$ ipython --no-banner

In [1]: import numpy as np

In [2]: np.set_printoptions(precision=2, suppress=True, linewidth=200, floatmode="fixed")

In [3]: Z = 20 * np.array([[-1.2, 0.6, -0.6, -1.3],
   ...:     [0.1, 1.3, 0.3, 0.2],
   ...:     [0.4, -0.2, -0.2, 0.3]])

In [4]: rng = np.random.default_rng(499)

In [5]: idx = rng.integers(0, 3, 24)

In [6]: F = Z[idx] + rng.normal(size=(24, 4))

In [7]: F
Out[7]: 
array([[  5.52,  -4.24,  -3.02,   5.74],
       [  8.70,  -5.08,  -3.56,   6.41],
       [-23.77,  12.58, -11.51, -26.13],
       [  3.37,  25.89,   5.47,   3.75],
       [-24.99,  11.24, -10.62, -27.76],
       [-26.48,  11.72, -12.52, -24.52],
       [  8.17,  -4.24,  -4.45,   7.22],
       [-24.71,  12.66, -11.67, -28.40],
       [-23.89,  12.11, -12.99, -25.27],
       [  3.63,  28.88,   6.24,   3.50],
       [-24.18,  13.11, -10.22, -24.54],
       [  8.59,  -3.90,  -4.26,   4.93],
       [-24.46,  12.20, -12.77, -26.21],
       [  8.49,  -3.34,  -4.61,   4.67],
       [  7.32,  -4.97,  -5.74,   4.24],
       [  2.33,  26.52,   4.26,   2.85],
       [  2.12,  25.52,   4.79,   3.26],
       [  7.68,  -3.57,  -4.09,   6.06],
       [-24.20,  10.22, -13.43, -26.15],
       [  3.38,  25.11,   5.90,   3.41],
       [-23.71,  12.20, -11.81, -27.09],
       [  1.83,  25.62,   5.54,   3.88],
       [  8.30,  -3.23,  -4.75,   5.19],
       [-23.21,  13.17, -11.28, -25.54]])

In [8]: D = np.linalg.norm(F[:, None] - F[None], axis=-1)

In [9]: np.flatnonzero(D[8] < D.mean() / 2)
Out[9]: array([ 2,  4,  5,  7,  8, 10, 12, 18, 20, 23])

In [10]: data = np.load("case15.npy")

In [11]: data
Out[11]: 
array([[-0.52, -0.61,  0.06],
       [ 0.26,  0.10,  0.90],
       [ 0.26,  0.18, -0.40],
       [ 0.00, -0.57,  0.08],
       [ 0.77, -0.50, -0.13]])

In [12]: # columns are unit length and at right angles

In [13]: vec = np.array([-1, -2, 0])

In [14]: rhs = data @ vec

In [15]: np.round(np.linalg.pinv(data) @ data, 2) + 0
Out[15]: 
array([[1.00, 0.00, 0.00],
       [0.00, 1.00, 0.00],
       [0.00, 0.00, 1.00]])

In [16]: np.round(np.linalg.lstsq(data, rhs)[0], 2) + 0
Out[16]: array([-1.00, -2.00,  0.00])

In [17]: rhs = rhs + 0.02 * rng.normal(size=5)

In [18]: rhs
Out[18]: array([ 1.76, -0.50, -0.60,  1.14,  0.26])

In [19]: beta, *_ = np.linalg.lstsq(data, rhs)

In [20]: beta.round()
Out[20]: array([-1.00, -2.00, -0.00])

In [21]: beta
Out[21]: array([-1.00, -2.02, -0.05])

In [22]: np.round(np.linalg.norm(rhs - data @ beta), 2)
Out[22]: np.float64(0.02)

In [23]: np.round(data.T @ (rhs - data @ beta), 2) + 0
Out[23]: array([0.00, 0.00, 0.00])

In [24]: idx = rng.permutation(3)

In [25]: out = data[:, idx] * rng.choice([-1, 1], 3)

In [26]: out
Out[26]: 
array([[-0.52, -0.06,  0.61],
       [ 0.26, -0.90, -0.10],
       [ 0.26,  0.40, -0.18],
       [ 0.00, -0.08,  0.57],
       [ 0.77,  0.13,  0.50]])

In [27]: U, _, Vh = np.linalg.svd(data.T @ out)

In [28]: idx
Out[28]: array([0, 2, 1])

In [29]: hat = data @ np.linalg.solve(data.T @ data, data.T)

In [30]: np.round(np.linalg.eigvalsh(hat), 2) + 0
Out[30]: array([0.00, 0.00, 1.00, 1.00, 1.00])

In [31]: np.round((np.eye(5) - hat) @ data, 2) + 0
Out[31]: 
array([[0.00, 0.00, 0.00],
       [0.00, 0.00, 0.00],
       [0.00, 0.00, 0.00],
       [0.00, 0.00, 0.00],
       [0.00, 0.00, 0.00]])

In [32]: np.linalg.matrix_rank(np.eye(5) - hat)
Out[32]: np.int64(2)

In [33]: np.trace(hat)
Out[33]: np.float64(3.0)

In [34]: out = data + rng.integers(-2, 3, (5, 2)) @ rng.integers(-2, 3, (2, 3))

In [35]: out
Out[35]: 
array([[ 1.48, -2.61, -3.94],
       [ 0.26,  1.10,  3.90],
       [-5.74,  2.18, -0.40],
       [-2.00,  1.43,  4.08],
       [-0.23,  0.50,  1.87]])

In [36]: np.linalg.matrix_rank(out - data, tol=1e-8)
Out[36]: np.int64(2)
